In [1]: import numpy as np

In [2]: np.set_printoptions(precision=2, suppress=True, linewidth=200)

In [3]: def tidy(a):
   ...:     return np.round(a, 2) + 0
   ...: 

In [4]: other = np.array([[1, 1], [1, -1]])

In [5]: rng = np.random.default_rng(62)

In [6]: m1 = np.kron(other, np.kron(other, other))[rng.permutation(8)][:2]

In [7]: m1
Out[7]: 
array([[ 1,  1,  1,  1,  1,  1,  1,  1],
       [ 1, -1, -1,  1, -1,  1,  1, -1]])

In [8]: W = np.array([[1, 2, -1, 4, -1],
   ...:     [-1, -5, -1, -1, -4],
   ...:     [-5, 3, -1, -3, -4],
   ...:     [-4, -2, -3, 5, 1],
   ...:     [4, -1, -2, -4, 2],
   ...:     [-2, 2, 3, 2, -1],
   ...:     [4, 4, -2, 3, 0],
   ...:     [4, -3, 4, -5, -3]])

In [9]: beta = np.array([3, 0, 2, 1, 3])

In [10]: act = np.maximum(m1 @ W + beta, 0)

In [11]: (act > 0).astype(int)
Out[11]: 
array([[1, 0, 0, 1, 0],
       [0, 1, 0, 1, 1]])

In [12]: np.linalg.matrix_rank(act)
Out[12]: np.int64(2)

In [13]: Z = np.array([[4, 2, 4], [5, 4, 1], [4, 1, 4], [3, 2, 1], [2, 5, 3]])

In [14]: (act @ Z).round(6).argmax(axis=1)
Out[14]: array([0, 0])

In [15]: act @ Z
Out[15]: 
array([[ 22,  12,  18],
       [166, 159,  73]])

In [16]: f, r1 = m1[0], m1[1]

In [17]: f @ r1
Out[17]: np.int64(0)

In [18]: pr = (f @ r1) / (f @ f) * f

In [19]: (r1 - pr) @ f
Out[19]: np.float64(0.0)

In [20]: tidy(np.linalg.norm(f + r1) ** 2 + np.linalg.norm(f - r1) ** 2)
Out[20]: np.float64(32.0)

In [21]: pr
Out[21]: array([0., 0., 0., 0., 0., 0., 0., 0.])

In [22]: U, sigma, Vt = np.linalg.svd(m1, full_matrices=False)

In [23]: tidy(Vt @ Vt.T)
Out[23]: 
array([[1., 0.],
       [0., 1.]])

In [24]: tidy(U.T @ m1 @ Vt.T)
Out[24]: 
array([[2.83, 0.  ],
       [0.  , 2.83]])

In [25]: np.allclose(U * sigma @ Vt, m1)
Out[25]: True

In [26]: tidy(sigma)
Out[26]: array([2.83, 2.83])

In [27]: np.sqrt((sigma ** 2).sum()), tidy(np.linalg.norm(m1))
Out[27]: (np.float64(4.0), np.float64(4.0))

In [28]: m1.sum(axis=0)
Out[28]: array([2, 0, 0, 2, 0, 2, 2, 0])

In [29]: m1.mean(axis=0)
Out[29]: array([1., 0., 0., 1., 0., 1., 1., 0.])

In [30]: np.unravel_index(np.abs(m1).argmax(), m1.shape)
Out[30]: (np.int64(0), np.int64(0))

In [31]: tidy(np.linalg.norm(m1))
Out[31]: np.float64(4.0)

In [32]: np.abs(m1).max()
Out[32]: np.int64(1)
